% ipython --no-banner

In [1]: import numpy as np

In [2]: np.set_printoptions(precision=4, suppress=True, linewidth=100)

In [3]: def rd(a):
   ...:     return np.round(a, 4) + 0
   ...: 

In [4]: data = np.loadtxt("x.csv", delimiter=",")

In [5]: print(data)
[[0. 0. 0. 0. 0. 1. 0. 1. 0. 0.]
 [0. 0. 0. 0. 0. 0. 0. 0. 0. 0.]
 [0. 0. 0. 0. 0. 0. 0. 0. 0. 1.]
 [0. 0. 0. 0. 1. 0. 0. 0. 0. 0.]
 [0. 0. 0. 1. 0. 0. 0. 0. 0. 0.]
 [1. 0. 0. 0. 0. 0. 0. 0. 0. 0.]
 [0. 0. 0. 0. 0. 0. 0. 0. 0. 1.]
 [1. 0. 0. 0. 0. 0. 0. 0. 0. 0.]
 [0. 0. 0. 0. 0. 0. 0. 0. 0. 0.]
 [0. 0. 1. 0. 0. 0. 1. 0. 0. 0.]]

In [6]: # equal to its transpose

In [7]: vals, evecs = np.linalg.eigh(data)

In [8]: print(rd(evecs.T @ evecs))
[[1. 0. 0. 0. 0. 0. 0. 0. 0. 0.]
 [0. 1. 0. 0. 0. 0. 0. 0. 0. 0.]
 [0. 0. 1. 0. 0. 0. 0. 0. 0. 0.]
 [0. 0. 0. 1. 0. 0. 0. 0. 0. 0.]
 [0. 0. 0. 0. 1. 0. 0. 0. 0. 0.]
 [0. 0. 0. 0. 0. 1. 0. 0. 0. 0.]
 [0. 0. 0. 0. 0. 0. 1. 0. 0. 0.]
 [0. 0. 0. 0. 0. 0. 0. 1. 0. 0.]
 [0. 0. 0. 0. 0. 0. 0. 0. 1. 0.]
 [0. 0. 0. 0. 0. 0. 0. 0. 0. 1.]]

In [9]: print(rd(np.linalg.svd(data, compute_uv=False)))
[1.4142 1.4142 1.4142 1.4142 1.     1.     0.     0.     0.     0.    ]

In [10]: print(np.unique(vals.round(6) + 0, return_counts=True)[1])
[2 1 4 1 2]

In [11]: print(rd(evecs.T @ data @ evecs))
[[-1.4142  0.      0.      0.      0.      0.      0.      0.      0.      0.    ]
 [ 0.     -1.4142  0.      0.      0.      0.      0.      0.      0.      0.    ]
 [ 0.      0.     -1.      0.      0.      0.      0.      0.      0.      0.    ]
 [ 0.      0.      0.      0.      0.      0.      0.      0.      0.      0.    ]
 [ 0.      0.      0.      0.      0.      0.      0.      0.      0.      0.    ]
 [ 0.      0.      0.      0.      0.      0.      0.      0.      0.      0.    ]
 [ 0.      0.      0.      0.      0.      0.      0.      0.      0.      0.    ]
 [ 0.      0.      0.      0.      0.      0.      0.      1.      0.      0.    ]
 [ 0.      0.      0.      0.      0.      0.      0.      0.      1.4142  0.    ]
 [ 0.      0.      0.      0.      0.      0.      0.      0.      0.      1.4142]]

In [12]: print(rd(vals))
[-1.4142 -1.4142 -1.      0.      0.      0.      0.      1.      1.4142  1.4142]

In [13]: print((vals > 1e-8).sum(), (vals < -1e-8).sum())
3 3
